% python3 -q
>>> import numpy as np
>>> np.set_printoptions(precision=3, suppress=True, linewidth=100, sign=" ")
>>> data = np.array([[0, -1, 0, 1, -2],
...     [1, 0, 4, -1, 3],
...     [0, -4, 0, 0, 1],
...     [-1, 1, 0, 0, -2],
...     [2, -3, -1, 2, 0]])
>>> x0 = np.array([4, 1, 4, 3, 4])
>>> h = np.maximum(data @ x0, 0)
>>> print(np.maximum(data @ (3 * x0), 0))
[  0  87   0   0  21]
>>> print(h)
[  0  29   0   0   7]
>>> print(np.argsort(-np.linalg.norm(data, axis=0).round(6), kind="stable")[:3])
[ 1  4  2]
>>> print(np.round(np.linalg.det(data.T), 3))
-0.0
>>> print(np.round(np.linalg.eigvals(data), 3) + 0)
[ 0.+5.695j  0.-5.695j  0.+0.j     0.+2.136j  0.-2.136j]
>>> t3 = np.stack([data, -1 * data, data[::-1]])
>>> print(np.linalg.norm(t3, axis=(1, 2)))
[ 8.602  8.602  8.602]
>>> print(np.round(np.linalg.det(t3), 3) + 0)
[ 0.  0.  0.]
>>> print(t3.shape)
(3, 5, 5)
>>> print(np.einsum("bij,cij->bc", t3, t3))
[[ 74 -74  13]
 [-74  74 -13]
 [ 13 -13  74]]
>>> f = np.array([0, 0, 1, 1])
>>> F = f[np.abs(np.subtract.outer(np.arange(4), np.arange(4)))]
>>> print(F)
[[ 0  0  1  1]
 [ 0  0  0  1]
 [ 1  0  0  0]
 [ 1  1  0  0]]
>>> # symmetric, so the eigenvalues are real
>>> gram = F.T @ F
>>> print((F @ F.T).shape)
(4, 4)
>>> print(gram)
[[ 2  1  0  0]
 [ 1  1  0  0]
 [ 0  0  1  1]
 [ 0  0  1  2]]
>>> print(np.allclose(gram, gram.T))
True
>>> print(np.linalg.svd(F, compute_uv=False) ** 2)
[ 2.618  2.618  0.382  0.382]
>>> print(np.diag(gram))
[ 2  1  1  2]
>>> print(np.linalg.eigvalsh(gram)[::-1])
[ 2.618  2.618  0.382  0.382]
>>> evals, V = np.linalg.eig(F)
>>> print(np.round(F @ V[:, 0] - evals[0] * V[:, 0], 3) + 0)
[ 0.  0.  0.  0.]
>>> print(evals)
[ 1.618 -1.618  0.618 -0.618]
>>> evals, V = np.linalg.eigh(F)
>>> print(evals)
[-1.618 -0.618  0.618  1.618]
>>> print(np.round(V @ np.diag(evals) @ V.T, 3) + 0)
[[ 0.  0.  1.  1.]
 [ 0.  0.  0.  1.]
 [ 1.  0.  0.  0.]
 [ 1.  1.  0.  0.]]
>>> print(evals.sum(), np.trace(F))
0.0 0
>>> print(np.abs(V[:, -1]))
[ 0.602  0.372  0.372  0.602]
>>> print(np.linalg.svd(F, compute_uv=False))
[ 1.618  1.618  0.618  0.618]
>>> feats = np.load("dump.npy")
>>> print(feats)
[[-3.073  4.503 -1.739  0.883]
 [ 1.262  3.27   1.967 -1.587]
 [-1.954 -5.346 -1.215  1.053]
 [-0.989 -2.138  4.901  0.445]
 [ 1.059 -3.057 -3.332 -2.208]
 [ 0.598 -2.888 -0.135 -1.564]
 [ 3.7   -3.572  2.164  0.259]
 [-1.06  -0.71   3.04  -0.984]
 [ 3.115 -2.405  0.541 -0.627]
 [-2.662 -0.683  0.534 -1.828]
 [-2.015  1.772  6.434 -1.11 ]
 [-1.057 -1.264 -0.588 -0.614]
 [ 0.028 -2.796  5.173  0.76 ]
 [-0.2    4.69   3.089  1.275]
 [-1.149 -1.582  1.979  0.71 ]
 [ 2.159  0.445  2.71   3.193]
 [ 1.378 -3.186  1.042  0.365]
 [-2.466  1.385 -1.878  0.716]
 [-0.859  1.657 -0.013  0.797]
 [ 0.196 -1.492 -5.581  0.922]
 [-0.347 -3.406 -0.827  1.558]
 [-3.556 -2.477 -5.245 -1.588]
 [ 1.525  3.929 -0.851 -0.616]
 [ 1.051 -0.702 -0.206  1.417]
 [ 3.557 -1.184 -5.342  2.413]
 [-3.433  3.909 -0.714 -0.531]]
>>> Xs = feats - feats.mean(axis=0)
>>> V = np.linalg.svd(Xs)[2][:3]
>>> A2 = Xs - Xs @ V.T @ V
>>> print(np.diag(V.T @ V))
[ 0.913  0.995  1.     0.093]
>>> print(np.round(np.cov(Xs @ V.T, rowvar=False), 3) + 0)
[[ 10.119   0.      0.   ]
 [  0.      7.973   0.   ]
 [  0.      0.      4.029]]
>>> print(np.linalg.norm(A2, axis=1).round(6).argmax())
4
>>> print((Xs @ V.T).std(axis=0))
[ 3.119  2.769  1.968]
>>> print(A2.std(axis=0))
[ 0.368  0.092  0.026  1.19 ]
